% python3 -q
>>> import numpy as np
>>> np.set_printoptions(precision=2, suppress=True, linewidth=140)
>>> M = np.loadtxt("run11.csv", delimiter=",")
>>> M
array([[ 2.93, -2.96,  1.04, -2.92, -3.07],
       [ 2.95, -2.87,  0.94, -2.97, -2.81],
       [ 2.86, -2.81,  1.13, -3.07, -2.95],
       [ 3.02, -2.96,  1.01, -2.98, -2.93],
       [ 3.11, -2.95,  1.09, -3.09, -2.98],
       [ 2.95, -3.01,  1.04, -2.85, -3.02],
       [ 3.02, -3.  ,  1.04, -2.91, -2.9 ],
       [ 3.03, -2.95,  1.04, -2.95, -2.9 ],
       [-2.06,  2.13, -1.09, -0.97,  0.03],
       [-1.98,  1.83, -1.03, -0.96, -0.05],
       [-2.  ,  1.96, -0.96, -1.06,  0.05],
       [-1.96,  2.1 , -0.99, -1.06,  0.01],
       [-1.91,  1.99, -0.93, -1.07,  0.03],
       [-1.96,  2.1 , -1.22, -1.06,  0.  ],
       [-2.01,  1.85, -1.19, -1.  ,  0.15],
       [-2.1 ,  1.86, -1.05, -0.74, -0.05]])
>>> left, sv, vt = np.linalg.svd(M)
>>> np.argmax(sv[:-1] / (sv[1:] + 1e-6)) + 1
np.int64(2)
>>> other = left[:, :2] @ np.diag(sv[:2]) @ vt[:2]
>>> round(np.linalg.norm(M - other, 2), 2), round(sv[2], 2)
(np.float64(0.4), np.float64(0.4))
>>> np.round(np.linalg.norm(M - other) / np.linalg.norm(M), 2)
np.float64(0.03)
>>> np.linalg.matrix_rank(other)
np.int64(2)
>>> D = np.linalg.norm(M[:, None] - M[None], axis=-1)
>>> D[3]
array([0.18, 0.18, 0.27, 0.  , 0.17, 0.18, 0.09, 0.05, 8.3 , 8.03, 8.12, 8.17, 8.06, 8.22, 8.17, 8.19])
>>> np.flatnonzero(D[3] < D.mean() / 2)
array([0, 1, 2, 3, 4, 5, 6, 7])
>>> D[3].round(6).argsort(kind="stable")[:4]
array([3, 7, 6, 4])
>>> D.shape
(16, 16)
>>> np.linalg.norm(M, axis=1)
array([6.03, 5.88, 5.96, 6.03, 6.16, 6.01, 6.01, 6.01, 3.3 , 3.04, 3.14, 3.22, 3.1 , 3.3 , 3.15, 3.09])
>>> np.linalg.norm(M - M.mean(axis=0), axis=1)
array([4.08, 3.93, 3.97, 4.09, 4.21, 4.09, 4.09, 4.08, 4.21, 3.94, 4.03, 4.08, 3.97, 4.14, 4.08, 4.1 ])
>>> rng = np.random.default_rng(4659)
>>> E = (rng.random((3, 3)) < 0.3) + np.eye(3)
>>> E /= E.sum(axis=1, keepdims=True)
>>> E
array([[0.67, 0.33, 0.  ],
       [0.  , 1.  , 0.  ],
       [0.  , 0.  , 1.  ]])
>>> # rows sum to 1
>>> np.abs(E).max()
np.float64(1.0)
>>> np.linalg.svd(E, compute_uv=False)
array([1.09, 1.  , 0.61])
>>> E.sum(axis=0)
array([0.67, 1.33, 1.  ])
>>> np.round(np.linalg.norm(E), 2)
np.float64(1.6)
>>> E - E[0]
array([[ 0.  ,  0.  ,  0.  ],
       [-0.67,  0.67,  0.  ],
       [-0.67, -0.33,  1.  ]])
>>> E.mean(axis=0)
array([0.22, 0.44, 0.33])
>>> E.shape
(3, 3)
>>> np.diff(E, axis=0)
array([[-0.67,  0.67,  0.  ],
       [ 0.  , -1.  ,  1.  ]])
>>> m1 = np.load("sample9.npy")
>>> m1
array([[0.15, 0.25, 0.25],
       [0.25, 0.42, 0.42],
       [0.25, 0.42, 0.42]])
>>> left, sv, vt = np.linalg.svd(m1)
>>> sv.round(2) + 0
array([1., 0., 0.])
>>> other = left[:, :1] @ np.diag(sv[:1]) @ vt[:1]
>>> round(np.abs(m1 - other).max(), 2)
np.float64(0.0)
>>> round(float(np.linalg.norm(m1 - other) / np.linalg.norm(m1)), 2)
0.0
>>> other
array([[0.15, 0.25, 0.25],
       [0.25, 0.42, 0.42],
       [0.25, 0.42, 0.42]])
>>> np.linalg.matrix_rank(m1, rtol=0.05)
np.int64(1)
>>> np.round(np.linalg.norm(m1 - other, 2), 2), round(float(sv[1]), 2)
(np.float64(0.0), 0.0)
>>> W1 = np.array([[0, 0], [3, 0], [0, 2]])
>>> coef = np.array([2, 2])
>>> hid = np.maximum(other @ W1 + coef, 0)
>>> hid
array([[2.76, 2.51],
       [3.27, 2.85],
       [3.27, 2.85]])
>>> np.linalg.matrix_rank(hid)
np.int64(2)
>>> (hid > 0).mean(axis=0)
array([1., 1.])
>>> (hid > 0).astype(int)
array([[1, 1],
       [1, 1],
       [1, 1]])
>>> Z = np.array([[4, -4, -4], [-1, 1, 3]])
>>> W1 @ Z
array([[  0,   0,   0],
       [ 12, -12, -12],
       [ -2,   2,   6]])
>>> E.sum(axis=1)
array([1., 1., 1.])
>>> np.linalg.matrix_power(E, 2)
array([[0.44, 0.56, 0.  ],
       [0.  , 1.  , 0.  ],
       [0.  , 0.  , 1.  ]])
>>> pr = np.eye(3)[2]
>>> for _ in range(4):
...     pr = pr @ E
...     print(pr.round(2))
... 
[0. 0. 1.]
[0. 0. 1.]
[0. 0. 1.]
[0. 0. 1.]
>>> K = rng.normal(size=(13, 3)) + 5 * np.array([1, 3, 3])
>>> K
array([[ 6.39, 14.52, 14.67],
       [ 5.5 , 14.93, 14.99],
       [ 5.22, 15.06, 18.76],
       [ 4.61, 15.82, 12.45],
       [ 3.9 , 16.11, 14.1 ],
       [ 4.25, 16.84, 15.2 ],
       [ 5.7 , 14.47, 13.63],
       [ 3.56, 15.2 , 14.91],
       [ 4.6 , 14.66, 16.09],
       [ 5.07, 15.31, 14.74],
       [ 5.78, 15.66, 13.45],
       [ 4.94, 15.14, 16.05],
       [ 5.31, 16.63, 13.85]])
>>> q, vecs = np.linalg.qr(K[:, :2])[0], np.linalg.qr(K[:, 2:])[0]
>>> sv = np.linalg.svd(q.T @ vecs, compute_uv=False)
>>> np.round(np.linalg.norm(q @ q.T - vecs @ vecs.T, 2), 2)
np.float64(1.0)
>>> (sv > 0.9).sum()
np.int64(1)
>>> cov = np.cov(K, rowvar=False)
>>> cov
array([[ 0.63, -0.25, -0.06],
       [-0.25,  0.58, -0.33],
       [-0.06, -0.33,  2.44]])
>>> np.argsort(-K.std(axis=0).round(6), kind="stable")
array([2, 0, 1])
>>> cov.shape
(3, 3)
>>> np.polyfit(K[:, 2], K[:, 0], 1)
array([-0.03,  5.36])
>>> vec = np.array([1, 3, -3])
>>> y = K @ vec
>>> y
array([ 5.94,  5.31, -5.87, 14.72,  9.95,  9.15,  8.24,  4.44,  0.33,  6.78, 12.4 ,  2.21, 13.65])
>>> np.linalg.lstsq(K, y)[0]
array([ 1.,  3., -3.])
>>> np.linalg.solve(K.T @ K, K.T @ y)
array([ 1.,  3., -3.])
>>> y = y + 0.05 * rng.normal(size=13)
>>> y
array([ 5.93,  5.28, -5.92, 14.64,  9.96,  9.11,  8.18,  4.46,  0.34,  6.69, 12.42,  2.19, 13.64])
>>> coef, *_ = np.linalg.lstsq(K, y)
>>> coef
array([ 0.99,  3.  , -3.  ])
>>> [round(float(np.linalg.norm(np.linalg.solve(K.T @ K + lam * np.eye(3), K.T @ y))), 2) for lam in (0, 1, 10, 100)]
[4.36, 4.17, 3.01, 0.84]
>>> np.round(K.T @ (y - K @ coef), 2) + 0
array([0., 0., 0.])
>>> Z = K[[4, 0]].astype(float)
>>> for _ in range(4):
...     labels = np.linalg.norm(K[:, None] - Z, axis=-1).argmin(axis=1)
...     Z = np.array([K[labels == j].mean(axis=0) for j in range(2)])
... 
>>> labels
array([1, 1, 1, 0, 0, 0, 0, 0, 1, 0, 0, 1, 0])
>>> np.bincount(labels)
array([8, 5])
>>> Z
array([[ 4.77, 15.76, 14.04],
       [ 5.33, 14.86, 16.11]])
>>> A = np.loadtxt("dump.csv", delimiter=",")
>>> A
array([[ 1.15, -1.58,  1.76,  0.38, -0.96],
       [ 0.73, -1.34, -1.59, -0.12,  0.2 ],
       [ 0.95,  0.31,  0.61, -1.26,  2.06],
       [-2.15, -1.07,  0.27,  0.05,  1.01]])
>>> other = np.array([[-2, 5, -3], [6, -8, 0]])
>>> Z = np.kron(other, A)
>>> np.linalg.matrix_rank(Z)
np.int64(8)
>>> ang = np.radians(180)
>>> Rm = np.eye(5)
>>> Rm[2, 2] = Rm[1, 1] = np.cos(ang)
>>> Rm[2, 1], Rm[1, 2] = -np.sin(ang), np.sin(ang)
>>> Rm.round(2) + 0
array([[ 1.,  0.,  0.,  0.,  0.],
       [ 0., -1.,  0.,  0.,  0.],
       [ 0.,  0., -1.,  0.,  0.],
       [ 0.,  0.,  0.,  1.,  0.],
       [ 0.,  0.,  0.,  0.,  1.]])
>>> other = A @ Rm.T
>>> np.allclose(np.linalg.norm(A, axis=1), np.linalg.norm(other, axis=1))
True
>>> np.allclose(A @ A.T, other @ other.T)
True
>>> other
array([[ 1.15,  1.58, -1.76,  0.38, -0.96],
       [ 0.73,  1.34,  1.59, -0.12,  0.2 ],
       [ 0.95, -0.31, -0.61, -1.26,  2.06],
       [-2.15,  1.07, -0.27,  0.05,  1.01]])
>>> np.abs(other - A).max(axis=0)
array([0.  , 3.17, 3.51, 0.  , 0.  ])
>>> W1 = np.array([[1, -2, -2, 1, -1],
...     [-1, -2, 1, -1, -2],
...     [-1, 0, -1, 0, 2],
...     [-2, -2, 1, -2, -1],
...     [0, 0, 1, 1, -1]])
>>> coef = np.array([1, 1, 2, 2, 4])
>>> hid = np.maximum(A @ W1 + coef, 0)
>>> (hid > 0).astype(int)
array([[1, 1, 0, 1, 1],
       [1, 1, 1, 1, 1],
       [1, 1, 1, 1, 1],
       [0, 1, 1, 1, 1]])
>>> Z = np.array([[1, 3], [2, -1], [0, 0], [-2, 1], [2, 3]])
>>> hid @ Z
array([[17.67, 35.9 ],
       [ 6.17, 24.77],
       [-3.23, 25.4 ],
       [26.52, 17.76]])
>>> W1 @ Z
array([[-7,  3],
       [-7, -8],
       [ 3,  3],
       [-4, -9],
       [-4, -2]])
>>> other = np.array([[1, 0, 1], [0, 0, 1], [2, 2, 1], [2, 0, 1], [0, 0, 2]])
>>> np.einsum("ij->j", A)
array([ 0.68, -3.68,  1.04, -0.94,  2.32])
>>> other.T @ A.T
array([[ 5.41, -2.69, -0.35, -1.51],
       [ 3.51, -3.18,  1.22,  0.53],
       [-0.23, -1.92,  4.74, -0.87]])
>>> A @ other
array([[ 5.41,  3.51, -0.23],
       [-2.69, -3.18, -1.92],
       [-0.35,  1.22,  4.74],
       [-1.51,  0.53, -0.87]])
>>> np.linalg.matrix_rank(np.vstack([A, other.T]))
np.int64(5)
>>> round(np.linalg.norm(A) ** 2 / np.linalg.norm(A, 2) ** 2, 2)
np.float64(3.0)
>>> np.round(np.linalg.norm(A, 1), 2), round(np.linalg.norm(A, np.inf), 2)
(np.float64(4.98), np.float64(5.83))
>>> round(float(A[1] @ A[2]), 2)
-0.13
>>> ang = np.deg2rad(45)
>>> W0 = np.eye(5)
>>> W0[np.ix_([1, 4], [1, 4])] = [[np.cos(ang), -np.sin(ang)], [np.sin(ang), np.cos(ang)]]
>>> W0
array([[ 1.  ,  0.  ,  0.  ,  0.  ,  0.  ],
       [ 0.  ,  0.71,  0.  ,  0.  , -0.71],
       [ 0.  ,  0.  ,  1.  ,  0.  ,  0.  ],
       [ 0.  ,  0.  ,  0.  ,  1.  ,  0.  ],
       [ 0.  ,  0.71,  0.  ,  0.  ,  0.71]])
>>> # orthonormal columns
>>> vec = np.array([-2, -3, -2, -3, 1])
>>> A @ np.eye(5)[3]
array([ 0.38, -0.12, -1.26,  0.05])
>>> A @ np.ones(5)
array([ 0.73, -2.12,  2.68, -1.89])
>>> np.sign((A @ vec).round(6))
array([-1.,  1.,  1.,  1.])
>>> A * vec
array([[-2.29,  4.75, -3.51, -1.14, -0.96],
       [-1.46,  4.02,  3.18,  0.35,  0.2 ],
       [-1.9 , -0.93, -1.22,  3.77,  2.06],
       [ 4.3 ,  3.2 , -0.53, -0.15,  1.01]])
>>> (A * vec).sum(axis=1)
array([-3.15,  6.3 ,  1.79,  7.83])
>>> np.einsum("ij,j->i", A, vec)
array([-3.15,  6.3 ,  1.79,  7.83])
>>> (A @ vec).argmax()
np.int64(3)
>>> A @ (2 * vec)
array([-6.3 , 12.6 ,  3.58, 15.66])
>>> X = np.array([[1, -2, 2], [2, 1, -2], [-2, 2, 1]])
>>> X
array([[ 1, -2,  2],
       [ 2,  1, -2],
       [-2,  2,  1]])
>>> np.allclose(X @ X.T, X.T @ X)
True
>>> np.sort(np.abs(np.fft.fft(X[0]))), np.sort(np.linalg.svd(X, compute_uv=False))
(array([1.  , 3.61, 3.61]), array([1.  , 3.61, 3.61]))
>>> X @ np.ones(3)
array([1., 1., 1.])
>>> other = np.linalg.inv(X)
>>> (np.abs(other) > 1e-9).astype(int)
array([[1, 1, 1],
       [1, 1, 1],
       [1, 1, 1]])
>>> np.allclose(other, X.T)
False
>>> np.round(np.linalg.det(X) * np.linalg.det(other), 2)
np.float64(1.0)
>>> np.linalg.det(X) * other
array([[5., 6., 2.],
       [2., 5., 6.],
       [6., 2., 5.]])
>>> other
array([[0.38, 0.46, 0.15],
       [0.15, 0.38, 0.46],
       [0.46, 0.15, 0.38]])
>>> data = np.load("mat.npy")
>>> data
array([[ 1.3 , -1.39,  1.56, -1.58, -0.69],
       [ 1.65,  0.33,  0.15,  1.9 , -1.59],
       [-2.12, -0.2 ,  1.09,  0.29, -1.79],
       [-0.24, -2.37, -1.73,  0.38, -0.45],
       [ 0.24,  1.15, -1.54, -1.63, -1.61]])
>>> left, sv, vt = np.linalg.svd(data, full_matrices=False)
>>> np.round(np.sqrt((sv ** 2).sum()), 2), round(np.linalg.norm(data), 2)
(np.float64(6.71), np.float64(6.71))
>>> sv / sv[0]
array([1., 1., 1., 1., 1.])
>>> np.cumsum(sv ** 2) / np.sum(sv ** 2)
array([0.2, 0.4, 0.6, 0.8, 1. ])
>>> data.shape
(5, 5)
>>> round(np.abs(data).max(), 2)
np.float64(2.37)
>>> np.linalg.matrix_rank(data)
np.int64(5)
>>> data.sum(axis=0)
array([ 0.82, -2.47, -0.48, -0.64, -6.13])
>>> u = np.array([1, 2, -1, -3, 1])
>>> other = data + np.outer(u, np.eye(5)[4])
>>> other
array([[ 1.3 , -1.39,  1.56, -1.58,  0.31],
       [ 1.65,  0.33,  0.15,  1.9 ,  0.41],
       [-2.12, -0.2 ,  1.09,  0.29, -2.79],
       [-0.24, -2.37, -1.73,  0.38, -3.45],
       [ 0.24,  1.15, -1.54, -1.63, -0.61]])
>>> np.linalg.matrix_rank(np.linalg.inv(other) - np.linalg.inv(data), tol=1e-8)
np.int64(1)
>>> np.round(np.linalg.det(other) / np.linalg.det(data), 2), round(float(1 + np.linalg.solve(data, u)[4]), 2)
(np.float64(0.74), 0.74)
